$ python3 -q
>>> import numpy as np
>>> np.set_printoptions(suppress=True, linewidth=200)
>>> rd = lambda a: np.round(a, 1) + 0
>>> m1 = np.load("dump.npy")
>>> m1
array([[-11.9,   8.8,  -2.9,  -1.6,  -5.9, -13.1,  -4.4,  -4.3],
       [ 13.4, -10. ,   3.4,   1.6,   6.5,  15. ,   5. ,   5. ],
       [-14.6,  11.1,  -3.6,  -2.1,  -7.6, -16.6,  -5.7,  -5.5],
       [ -8. ,   5.9,  -1.8,  -1. ,  -4. ,  -9. ,  -3.1,  -3. ],
       [ -4.5,   3.5,  -1.1,  -0.5,  -2.2,  -4.9,  -1.7,  -1.7],
       [ 12.5,  -9.3,   3.2,   1.4,   6.3,  14.1,   4.8,   4.8],
       [ -5.1,   3.9,  -1.3,  -0.6,  -2.8,  -5.8,  -1.8,  -2.1],
       [  0.5,  -0.3,   0.1,   0.1,   0.4,   0.7,   0.1,   0.2],
       [ -2.8,   2.1,  -0.7,  -0.5,  -1.3,  -2.9,  -0.8,  -0.9],
       [ 12.5,  -9.5,   3.3,   1.6,   6.4,  13.9,   4.7,   4.8],
       [  5.7,  -4.2,   1.5,   0.7,   2.8,   6.5,   2.3,   2.2],
       [  2. ,  -1.5,   0.5,   0.2,   0.9,   2.2,   0.6,   0.5],
       [  1.6,  -1.1,   0.3,   0.2,   0.7,   1.5,   0.5,   0.6],
       [ -7.6,   5.6,  -1.9,  -0.9,  -4. ,  -8.6,  -3. ,  -2.6],
       [  1.5,  -1.5,   0.5,   0.3,   1. ,   2. ,   0.7,   0.8],
       [ 15.6, -11.6,   4. ,   1.9,   7.7,  17.7,   5.9,   6.1],
       [-10.5,   8. ,  -2.6,  -1.2,  -5.3, -11.9,  -4.1,  -4. ],
       [ -3.5,   2.6,  -0.9,  -0.4,  -1.9,  -4.1,  -1.4,  -1.4],
       [-10.9,   8.2,  -2.7,  -1.5,  -5.3, -12. ,  -4. ,  -4.1],
       [-12.5,   9.3,  -3.1,  -1.6,  -6.2, -14. ,  -4.7,  -4.7],
       [-10.6,   8.1,  -2.7,  -1.3,  -5.2, -11.8,  -3.9,  -4. ],
       [ -4.9,   3.7,  -1.1,  -0.6,  -2.6,  -5.7,  -1.8,  -1.7],
       [-10.3,   7.7,  -2.6,  -1.3,  -5.1, -11.5,  -3.9,  -3.8],
       [-11.3,   8.6,  -2.8,  -1.5,  -5.7, -12.9,  -4.3,  -4.2],
       [ 15.2, -11.4,   3.7,   2.1,   7.7,  17. ,   5.7,   5.5],
       [ 10. ,  -7.4,   2.6,   1.3,   4.8,  11. ,   3.7,   3.9],
       [ -1.7,   1.2,  -0.3,  -0.2,  -0.7,  -1.8,  -0.6,  -0.5],
       [ 10.3,  -7.6,   2.5,   1.2,   5. ,  11.5,   3.9,   3.7],
       [ -8. ,   6.3,  -2. ,  -1.1,  -4.2,  -9.3,  -3. ,  -3. ],
       [  2.9,  -2.2,   0.8,   0.4,   1.4,   3.1,   1.4,   1. ],
       [  0.5,  -0.3,   0. ,   0.1,   0.2,   0.4,   0.1,   0.1],
       [  3.9,  -3. ,   1. ,   0.5,   1.9,   4.3,   1.4,   1.4],
       [ -5.6,   4.3,  -1.6,  -0.5,  -2.9,  -6.4,  -2. ,  -2.2],
       [ -1.4,   1.1,  -0.3,  -0.1,  -0.8,  -1.6,  -0.4,  -0.4],
       [  8.8,  -6.6,   2. ,   1.2,   4.2,  10.2,   3.5,   3.4],
       [  8.5,  -6.5,   2.2,   1.1,   4.3,   9.6,   3.2,   3.3],
       [ -3.1,   2.3,  -0.6,  -0.4,  -1.4,  -3.3,  -1.3,  -1.1],
       [ -3.1,   2.4,  -0.8,  -0.5,  -1.5,  -3.5,  -1.2,  -1.3]])
>>> W2 = m1[[35, 29]].astype(float)
>>> for _ in range(4):
...     labels = np.linalg.norm(m1[:, None] - W2, axis=-1).argmin(axis=1)
...     W2 = np.array([m1[labels == j].mean(axis=0) for j in range(2)])
... 
>>> labels
array([1, 0, 1, 1, 1, 0, 1, 1, 1, 0, 0, 1, 1, 1, 1, 0, 1, 1, 1, 1, 1, 1, 1, 1, 0, 0, 1, 0, 1, 0, 1, 0, 1, 1, 0, 0, 1, 1])
>>> np.bincount(labels)
array([12, 26])
>>> gram = np.cov(m1, rowvar=False)
>>> np.argsort(-m1.std(axis=0).round(6), kind="stable")
array([5, 0, 1, 4, 6, 7, 2, 3])
>>> rd(np.corrcoef(m1[:, 1], m1[:, 6])[0, 1])
np.float64(-1.0)
>>> Uu, s, Vh = np.linalg.svd(m1)
>>> np.argmax(s[:-1] / (s[1:] + 1e-6)) + 1
np.int64(1)
>>> rd(s)
array([98.3,  0.8,  0.8,  0.8,  0.6,  0.5,  0.4,  0.3])
>>> out = Uu[:, :1] @ np.diag(s[:1]) @ Vh[:1]
>>> rd(np.linalg.norm(m1 - out, 2)), rd(s[1])
(np.float64(0.8), np.float64(0.8))
>>> np.linalg.matrix_rank(out)
np.int64(1)
>>> rd(np.abs(m1 - out).max())
np.float64(0.3)
>>> labels = m1[:, 3] > np.median(m1[:, 3])
>>> f = m1[labels].mean(axis=0) - m1[~labels].mean(axis=0)
>>> labels.astype(int)
array([0, 1, 0, 0, 0, 1, 0, 1, 0, 1, 1, 1, 1, 0, 1, 1, 0, 0, 0, 0, 0, 0, 0, 0, 1, 1, 1, 1, 0, 1, 1, 1, 0, 1, 1, 1, 0, 0])
>>> ((m1 - m1.mean(axis=0)) @ f > 0).astype(int)
array([0, 1, 0, 0, 0, 1, 0, 1, 0, 1, 1, 1, 1, 0, 1, 1, 0, 0, 0, 0, 0, 0, 0, 0, 1, 1, 0, 1, 0, 1, 1, 1, 0, 0, 1, 1, 0, 0])
>>> rd((((m1 - m1.mean(axis=0)) @ f > 0) == labels).mean())
np.float64(0.9)
>>> A = np.minimum.outer(np.arange(1, 15), np.arange(1, 15)) * 4
>>> A
array([[ 4,  4,  4,  4,  4,  4,  4,  4,  4,  4,  4,  4,  4,  4],
       [ 4,  8,  8,  8,  8,  8,  8,  8,  8,  8,  8,  8,  8,  8],
       [ 4,  8, 12, 12, 12, 12, 12, 12, 12, 12, 12, 12, 12, 12],
       [ 4,  8, 12, 16, 16, 16, 16, 16, 16, 16, 16, 16, 16, 16],
       [ 4,  8, 12, 16, 20, 20, 20, 20, 20, 20, 20, 20, 20, 20],
       [ 4,  8, 12, 16, 20, 24, 24, 24, 24, 24, 24, 24, 24, 24],
       [ 4,  8, 12, 16, 20, 24, 28, 28, 28, 28, 28, 28, 28, 28],
       [ 4,  8, 12, 16, 20, 24, 28, 32, 32, 32, 32, 32, 32, 32],
       [ 4,  8, 12, 16, 20, 24, 28, 32, 36, 36, 36, 36, 36, 36],
       [ 4,  8, 12, 16, 20, 24, 28, 32, 36, 40, 40, 40, 40, 40],
       [ 4,  8, 12, 16, 20, 24, 28, 32, 36, 40, 44, 44, 44, 44],
       [ 4,  8, 12, 16, 20, 24, 28, 32, 36, 40, 44, 48, 48, 48],
       [ 4,  8, 12, 16, 20, 24, 28, 32, 36, 40, 44, 48, 52, 52],
       [ 4,  8, 12, 16, 20, 24, 28, 32, 36, 40, 44, 48, 52, 56]])
>>> # symmetric, so the eigenvalues are real
>>> rng = np.random.default_rng(900)
>>> labels = rng.permutation(14)
>>> out = A[:, labels] * rng.choice([-1, 1], 14)
>>> out
array([[  4,   4,  -4,   4,   4,  -4,  -4,  -4,  -4,  -4,  -4,  -4,  -4,   4],
       [  8,   8,  -8,   8,   8,  -8,  -8,  -8,  -8,  -8,  -4,  -8,  -8,   8],
       [ 12,  12, -12,  12,  12, -12, -12, -12,  -8, -12,  -4, -12, -12,  12],
       [ 12,  16, -16,  16,  16, -16, -16, -16,  -8, -16,  -4, -16, -16,  16],
       [ 12,  20, -20,  16,  20, -20, -20, -20,  -8, -20,  -4, -20, -20,  20],
       [ 12,  24, -24,  16,  20, -24, -24, -24,  -8, -24,  -4, -24, -24,  24],
       [ 12,  24, -28,  16,  20, -28, -28, -28,  -8, -28,  -4, -28, -28,  28],
       [ 12,  24, -28,  16,  20, -32, -32, -32,  -8, -32,  -4, -32, -32,  32],
       [ 12,  24, -28,  16,  20, -36, -36, -32,  -8, -36,  -4, -36, -36,  36],
       [ 12,  24, -28,  16,  20, -40, -40, -32,  -8, -40,  -4, -40, -36,  40],
       [ 12,  24, -28,  16,  20, -44, -44, -32,  -8, -44,  -4, -44, -36,  40],
       [ 12,  24, -28,  16,  20, -48, -44, -32,  -8, -48,  -4, -48, -36,  40],
       [ 12,  24, -28,  16,  20, -48, -44, -32,  -8, -52,  -4, -52, -36,  40],
       [ 12,  24, -28,  16,  20, -48, -44, -32,  -8, -56,  -4, -52, -36,  40]])
>>> Uu, _, Vh = np.linalg.svd(A.T @ out)
>>> labels
array([ 2,  5,  6,  3,  4, 11, 10,  7,  1, 13,  0, 12,  8,  9])
